% ipython --no-banner

In [1]: import numpy as np

In [2]: np.set_printoptions(suppress=True, linewidth=140)

In [3]: rd = lambda a: np.round(a, 2) + 0

In [4]: J = np.load("layer4.npy")

In [5]: rd(J)
Out[5]: 
array([[ 0.05,  0.32,  0.95],
       [ 0.32,  0.89, -0.32],
       [ 0.95, -0.32,  0.05]])

In [6]: rd(J[:, 0] @ J[:, 2])
Out[6]: np.float64(0.0)

In [7]: f = np.array([3, -3, 2, -1]) + 0.5

In [8]: F = np.outer(f, f) / (f @ f)

In [9]: F
Out[9]: 
array([[ 0.49, -0.35,  0.35, -0.07],
       [-0.35,  0.25, -0.25,  0.05],
       [ 0.35, -0.25,  0.25, -0.05],
       [-0.07,  0.05, -0.05,  0.01]])

In [10]: vec = np.array([8, 1, 2, 8])

In [11]: rd(F @ F @ vec)
Out[11]: array([ 3.71, -2.65,  2.65, -0.53])

In [12]: F @ vec
Out[12]: array([ 3.71, -2.65,  2.65, -0.53])

In [13]: np.trace(F)
Out[13]: np.float64(1.0)

In [14]: U, s, VT = np.linalg.svd(F)

In [15]: vecs = VT[:(s > 1e-8).sum()]

In [16]: rng = np.random.default_rng(65682)

In [17]: vec = F[3] + 2 * F[0] + rng.integers(2) * np.eye(4)[0]

In [18]: rd(vec)
Out[18]: array([ 1.91, -0.65,  0.65, -0.13])

In [19]: rd(np.diag(vecs.T @ vecs))
Out[19]: array([0.49, 0.25, 0.25, 0.01])

In [20]: np.allclose(vecs.T @ vecs @ vec, vec)
Out[20]: False

In [21]: rd(np.linalg.eigvals(F).sum().real)
Out[21]: np.float64(1.0)

In [22]: rd(np.linalg.det(F.T))
Out[22]: np.float64(0.0)

In [23]: rd(np.linalg.eigvals(F))
Out[23]: array([0., 1., 0., 0.])

In [24]: rd(np.linalg.det(2 * F)), rd(np.linalg.det(F))
Out[24]: (np.float64(0.0), np.float64(0.0))

In [25]: z = rng.permutation(4)

In [26]: z
Out[26]: array([1, 2, 0, 3])

In [27]: other = F[z][:, z]

In [28]: np.trace(other)
Out[28]: np.float64(1.0)

In [29]: np.allclose(other, F)
Out[29]: False

In [30]: rd(np.linalg.det(other)), rd(np.linalg.det(F[z]))
Out[30]: (np.float64(0.0), np.float64(0.0))

In [31]: other
Out[31]: 
array([[ 0.25, -0.25, -0.35,  0.05],
       [-0.25,  0.25,  0.35, -0.05],
       [-0.35,  0.35,  0.49, -0.07],
       [ 0.05, -0.05, -0.07,  0.01]])

In [32]: rd(np.sort(np.abs(np.linalg.eigvals(other))))
Out[32]: array([0., 0., 0., 1.])

In [33]: arr = np.load("mat.npy")

In [34]: arr
Out[34]: 
array([[ 5, -6],
       [-6,  8]])

In [35]: round(np.log10(np.linalg.cond(arr)))
Out[35]: 2

In [36]: [round(float(x), 2) for x in np.linalg.svd(arr, compute_uv=False)[:3]]
Out[36]: [12.68, 0.32]

In [37]: np.linalg.cond(arr) > 100
Out[37]: np.False_

In [38]: np.linalg.matrix_rank(arr, rtol=0.1)
Out[38]: np.int64(1)

In [39]: vec = np.ones(2)

In [40]: for _ in range(7):
    ...:     vec = arr @ vec
    ...:     vec /= np.linalg.norm(vec)
    ...:     print(round(vec @ arr @ vec, 2))
    ...: 
12.2
12.68
12.68
12.68
12.68
12.68
12.68

In [41]: rd(vec)
Out[41]: array([-0.62,  0.79])

In [42]: np.allclose(arr, arr.T)
Out[42]: True

In [43]: rd(np.abs(np.linalg.eigvals(arr)).max())
Out[43]: np.float64(12.68)

In [44]: np.linalg.matrix_power(arr, 3)
Out[44]: 
array([[ 773, -990],
       [-990, 1268]])

In [45]: np.allclose(arr @ arr.T, arr.T @ arr)
Out[45]: True

In [46]: (arr + arr.T) / 2
Out[46]: 
array([[ 5., -6.],
       [-6.,  8.]])

In [47]: rd(np.linalg.det(arr))
Out[47]: np.float64(4.0)

In [48]: arr @ arr
Out[48]: 
array([[ 61, -78],
       [-78, 100]])

In [49]: rd(np.sort(np.abs(np.linalg.eigvals(arr))))
Out[49]: array([ 0.32, 12.68])

In [50]: np.trace(arr)
Out[50]: np.int64(13)

In [51]: (arr - arr.T) / 2
Out[51]: 
array([[0., 0.],
       [0., 0.]])

In [52]: m1 = np.load("sample4.npy")

In [53]: m1
Out[53]: 
array([[-2, -1, -1,  1],
       [ 0,  1,  1, -1],
       [ 0,  0,  0, -2],
       [ 0,  0,  0, -1]])

In [54]: # rows and columns are dependent

In [55]: rd(np.linalg.norm(m1, 2) / np.linalg.norm(m1))
Out[55]: np.float64(0.83)

In [56]: np.linalg.cond(m1) > 100
Out[56]: np.True_

In [57]: [round(float(x), 2) for x in np.linalg.svd(m1, compute_uv=False)[:3]]
Out[57]: [3.22, 1.89, 1.04]

In [58]: U, s, VT = np.linalg.svd(m1)

In [59]: vecs = VT[:(s > 1e-8).sum()]

In [60]: vec = m1[2] + 5 * m1[0] + rng.integers(2) * np.eye(4)[1]

In [61]: vec
Out[61]: array([-10.,  -4.,  -5.,   3.])

In [62]: np.linalg.matrix_rank(np.vstack([m1, vec]))
Out[62]: np.int64(4)

In [63]: rd(np.linalg.norm(vec - vecs.T @ vecs @ vec))
Out[63]: np.float64(0.71)

In [64]: rd(np.diag(vecs.T @ vecs))
Out[64]: array([1. , 0.5, 0.5, 1. ])

In [65]: hat = np.triu(np.array([[0, -1, 0, 3], [3, 2, 0, 2], [1, 1, -2, 3], [-2, 2, 2, 3]]), 1) + np.eye(4)

In [66]: other = hat @ m1 @ np.linalg.inv(hat)

In [67]: rd(np.linalg.det(other))
Out[67]: np.float64(0.0)

In [68]: other
Out[68]: 
array([[-2., -4., -2., 19.],
       [ 0.,  1.,  1., -8.],
       [ 0.,  0.,  0., -5.],
       [ 0.,  0.,  0., -1.]])

In [69]: np.trace(other), np.trace(m1)
Out[69]: (np.float64(-2.0), np.int64(-2))

In [70]: np.poly(other)
Out[70]: array([ 1.,  2., -1., -2.,  0.])

In [71]: K = np.load("run0.npy")

In [72]: K
Out[72]: 
array([[ 2.63,  1.42,  0.3 ,  2.04],
       [ 1.42, -0.24, -0.63,  0.67],
       [ 0.3 , -0.63,  1.83,  0.03],
       [ 2.04,  0.67,  0.03,  5.78]])

In [73]: f = np.array([-2, -1, -1, -1])

In [74]: other = K + np.outer(f, np.eye(4)[0])

In [75]: np.linalg.matrix_rank(other - K)
Out[75]: np.int64(1)

In [76]: rd(other)
Out[76]: 
array([[ 0.63,  1.42,  0.3 ,  2.04],
       [ 0.42, -0.24, -0.63,  0.67],
       [-0.7 , -0.63,  1.83,  0.03],
       [ 1.04,  0.67,  0.03,  5.78]])

In [77]: [round(float(np.linalg.det(K[:i, :i])), 2) + 0 for i in range(1, 5)]
Out[77]: [2.63, -2.65, -6.4, -28.02]

In [78]: rd(np.linalg.eigvalsh(K).min())
Out[78]: np.float64(-1.0)

In [79]: evals, vecs = np.linalg.eigh(K)

In [80]: vec = np.array([1, 2, 1, 2])

In [81]: rd(vec @ K @ vec / (vec @ vec)), rd(evals[0]), rd(evals[-1])
Out[81]: (np.float64(4.4), np.float64(-1.0), np.float64(7.0))

In [82]: (np.sign(vecs[:, -1].round(6)) == np.sign(vecs[0, -1].round(6))).astype(int)
Out[82]: array([1, 1, 1, 1])

In [83]: vec = np.array([-2, -2, -1, 2])

In [84]: h = np.maximum(K @ vec, 0)

In [85]: K * (h > 1e-9)[:, None]
Out[85]: 
array([[ 0.  ,  0.  ,  0.  ,  0.  ],
       [ 0.  , -0.  , -0.  ,  0.  ],
       [ 0.  , -0.  ,  0.  ,  0.  ],
       [ 2.04,  0.67,  0.03,  5.78]])

In [86]: rd(K.T @ h)
Out[86]: array([12.46,  4.09,  0.18, 35.32])

In [87]: q = K.astype(float).copy()

In [88]: for j in range(4):
    ...:     q[:, j] -= q[:, :j] @ (q[:, :j].T @ q[:, j])
    ...:     q[:, j] /= np.linalg.norm(q[:, j])
    ...: 

In [89]: rd(q.T @ K)
Out[89]: 
array([[ 3.63,  1.26,  0.14,  4.99],
       [ 0.  ,  1.16, -0.63,  0.27],
       [ 0.  ,  0.  ,  1.85, -0.06],
       [ 0.  ,  0.  ,  0.  ,  3.61]])

In [90]: rd(q.T @ q)
Out[90]: 
array([[1., 0., 0., 0.],
       [0., 1., 0., 0.],
       [0., 0., 1., 0.],
       [0., 0., 0., 1.]])

In [91]: M = np.load("w.npy")

In [92]: M
Out[92]: 
array([[ 0, -1, -4,  2],
       [ 1,  0, -2,  1],
       [ 4,  2,  0, -3],
       [-2, -1,  3,  0]])

In [93]: other = np.linalg.inv(M)

In [94]: rd(M @ other)
Out[94]: 
array([[1., 0., 0., 0.],
       [0., 1., 0., 0.],
       [0., 0., 1., 0.],
       [0., 0., 0., 1.]])

In [95]: rd(np.linalg.slogdet(M)[0])
Out[95]: np.float64(1.0)

In [96]: rd(np.linalg.det(M) * np.linalg.det(other))
Out[96]: np.float64(1.0)

In [97]: rd(np.linalg.inv(other))
Out[97]: 
array([[ 0., -1., -4.,  2.],
       [ 1.,  0., -2.,  1.],
       [ 4.,  2.,  0., -3.],
       [-2., -1.,  3.,  0.]])

In [98]: rd(np.linalg.det(M) * other)
Out[98]: 
array([[  0.,   9.,   3.,   6.],
       [ -9.,   0.,  -6., -12.],
       [ -3.,   6.,   0.,   3.],
       [ -6.,  12.,  -3.,   0.]])
